>>> import numpy as np
>>> from numpy import linalg as LA
>>> np.set_printoptions(precision=2, suppress=True, linewidth=140, sign=" ")
>>> B = np.array([[-2, 2, -3, 2], [-1, -2, -3, 3], [-3, -1, 2, 3], [-1, -3, 2, 2]])
>>> B[-1] = B[0]
>>> E = B + 0.02 * np.eye(4)
>>> print(E)
[[-1.98  2.   -3.    2.  ]
 [-1.   -1.98 -3.    3.  ]
 [-3.   -1.    2.02  3.  ]
 [-2.    2.   -3.    2.02]]
>>> U, sigma, vt = LA.svd(E)
>>> print(sigma.round(2) + 0)
[ 7.46  4.69  3.21  0.  ]
>>> print(np.argmax(sigma[:-1] / (sigma[1:] + 1e-6)) + 1)
3
>>> B = U[:, :3] @ np.diag(sigma[:3]) @ vt[:3]
>>> print(round(float(LA.norm(E - B, 2)), 2), round(sigma[3], 2))
0.0 0.0
>>> print(round(float(LA.norm(E - B) / LA.norm(E)), 2))
0.0
>>> print(B)
[[-1.98  2.   -3.    2.  ]
 [-1.   -1.98 -3.    3.  ]
 [-3.   -1.    2.02  3.  ]
 [-2.    2.   -3.    2.02]]
>>> print(round(float(LA.det(2 * E)), 2), round(float(LA.det(E)), 2))
-0.71 -0.04
>>> print(np.round(LA.det(E[::-1]), 2))
-0.04
>>> print(np.kron(np.eye(2, dtype=int), E))
[[-1.98  2.   -3.    2.   -0.    0.   -0.    0.  ]
 [-1.   -1.98 -3.    3.   -0.   -0.   -0.    0.  ]
 [-3.   -1.    2.02  3.   -0.   -0.    0.    0.  ]
 [-2.    2.   -3.    2.02 -0.    0.   -0.    0.  ]
 [-0.    0.   -0.    0.   -1.98  2.   -3.    2.  ]
 [-0.   -0.   -0.    0.   -1.   -1.98 -3.    3.  ]
 [-0.   -0.    0.    0.   -3.   -1.    2.02  3.  ]
 [-0.    0.   -0.    0.   -2.    2.   -3.    2.02]]
